$ ipython --no-banner

In [1]: import numpy as np

In [2]: np.set_printoptions(suppress=True, linewidth=140)

In [3]: A = np.load("out17.npy")

In [4]: A
Out[4]: 
array([[-1,  0,  1,  2],
       [ 3,  4,  5,  6],
       [ 7,  8,  9, 10],
       [11, 12, 13, 14]])

In [5]: P = np.triu(np.array([[0, 1, 0, 1], [3, -1, 2, -3], [5, 3, 0, 3], [5, -2, -5, -5]]), 1) + np.eye(4)

In [6]: A2 = P @ A @ np.linalg.inv(P)

In [7]: np.trace(A2), np.trace(A)
Out[7]: (np.float64(26.0), np.int64(26))

In [8]: A2
Out[8]: 
array([[ 13.,   3.,  13., -21.],
       [-16.,   0., -16.,  48.],
       [ 40.,   4.,  40., -96.],
       [ 11.,   1.,  11., -27.]])

In [9]: round(np.linalg.det(A2), 1)
Out[9]: np.float64(-0.0)

In [10]: np.round(np.trace(np.linalg.pinv(A2) @ A2), 1)
Out[10]: np.float64(2.0)

In [11]: np.allclose(A2[:-1].T @ np.linalg.lstsq(A2[:-1].T, A2[-1])[0], A2[-1])
Out[11]: True

In [12]: np.linalg.lstsq(A[:-1].T, A[-1])[2]
Out[12]: np.int32(2)

In [13]: np.allclose(A[:-1].T @ np.linalg.lstsq(A[:-1].T, A[-1])[0], A[-1])
Out[13]: True

In [14]: m1 = np.arange(16).reshape(4, 4) + 2

In [15]: m1
Out[15]: 
array([[ 2,  3,  4,  5],
       [ 6,  7,  8,  9],
       [10, 11, 12, 13],
       [14, 15, 16, 17]])

In [16]: U, sv, Vh = np.linalg.svd(m1)

In [17]: vecs = Vh[:(sv > 1e-8).sum()]

In [18]: rng = np.random.default_rng(60739)

In [19]: x0 = m1[0] + 5 * m1[2] + rng.integers(2) * np.eye(4)[1]

In [20]: x0
Out[20]: array([52., 58., 64., 70.])

In [21]: np.round(vecs.T @ vecs, 1)
Out[21]: 
array([[ 0.7,  0.4,  0.1, -0.2],
       [ 0.4,  0.3,  0.2,  0.1],
       [ 0.1,  0.2,  0.3,  0.4],
       [-0.2,  0.1,  0.4,  0.7]])

In [22]: np.round(np.linalg.norm(x0 - vecs.T @ vecs @ x0), 1)
Out[22]: np.float64(0.0)

In [23]: feats = np.load("data.npy")

In [24]: feats
Out[24]: 
array([[-0.4,  0.2, -0.2],
       [ 0.8, -0.5,  0.5],
       [-0.3,  0.1, -0.1],
       [ 0. ,  0. ,  0. ],
       [-0.4,  0.2, -0.2],
       [-0.2,  0.1, -0.1],
       [ 0.7, -0.4,  0.4],
       [-0.7,  0.4, -0.4],
       [ 0.2, -0.1,  0.1],
       [ 0.2, -0.1,  0.1],
       [ 0.7, -0.4,  0.4],
       [-0.9,  0.6, -0.6],
       [ 0.9, -0.7,  0.7],
       [-0.1,  0. ,  0. ],
       [ 0.3, -0.2,  0.2],
       [ 0.4, -0.2,  0.2],
       [-0.1,  0. ,  0. ],
       [ 0.2, -0.1,  0.1],
       [-0.6,  0.3, -0.3],
       [ 0. ,  0. ,  0. ]])

In [25]: th = np.radians(72)

In [26]: Rm = np.eye(4)

In [27]: Rm[0, 0] = Rm[2, 2] = np.cos(th)

In [28]: Rm[0, 2], Rm[2, 0] = -np.sin(th), np.sin(th)

In [29]: Rm.round(1)
Out[29]: 
array([[ 0.3,  0. , -1. ,  0. ],
       [ 0. ,  1. ,  0. ,  0. ],
       [ 1. ,  0. ,  0.3,  0. ],
       [ 0. ,  0. ,  0. ,  1. ]])

In [30]: A2 = A @ Rm.T

In [31]: np.allclose(np.linalg.norm(A, axis=1), np.linalg.norm(A2, axis=1))
Out[31]: True

In [32]: np.allclose(A @ A.T, A2 @ A2.T)
Out[32]: True

In [33]: np.round(np.linalg.svd(A, compute_uv=False), 1) + 0, np.round(np.linalg.svd(A2, compute_uv=False), 1) + 0
Out[33]: (array([31.8,  2.5,  0. ,  0. ]), array([31.8,  2.5,  0. ,  0. ]))

In [34]: np.round(np.abs(A2 - A).max(axis=0), 1)
Out[34]: array([20. ,  0. ,  1.6,  0. ])

In [35]: np.round(np.linalg.det(Rm), 1), round(float(np.trace(Rm)), 1)
Out[35]: (np.float64(1.0), 2.6)

In [36]: U, sv, Vh = np.linalg.svd(feats)

In [37]: np.argmax(sv[:-1] / (sv[1:] + 1e-6)) + 1
Out[37]: np.int64(2)

In [38]: A2 = U[:, :2] @ np.diag(sv[:2]) @ Vh[:2]

In [39]: A2.round(1) + 0
Out[39]: 
array([[-0.4,  0.2, -0.2],
       [ 0.8, -0.5,  0.5],
       [-0.3,  0.1, -0.1],
       [ 0. ,  0. ,  0. ],
       [-0.4,  0.2, -0.2],
       [-0.2,  0.1, -0.1],
       [ 0.7, -0.4,  0.4],
       [-0.7,  0.4, -0.4],
       [ 0.2, -0.1,  0.1],
       [ 0.2, -0.1,  0.1],
       [ 0.7, -0.4,  0.4],
       [-0.9,  0.6, -0.6],
       [ 0.9, -0.7,  0.7],
       [-0.1,  0. ,  0. ],
       [ 0.3, -0.2,  0.2],
       [ 0.4, -0.2,  0.2],
       [-0.1,  0. ,  0. ],
       [ 0.2, -0.1,  0.1],
       [-0.6,  0.3, -0.3],
       [ 0. ,  0. ,  0. ]])

In [40]: np.linalg.matrix_rank(feats, rtol=0.05)
Out[40]: np.int64(2)
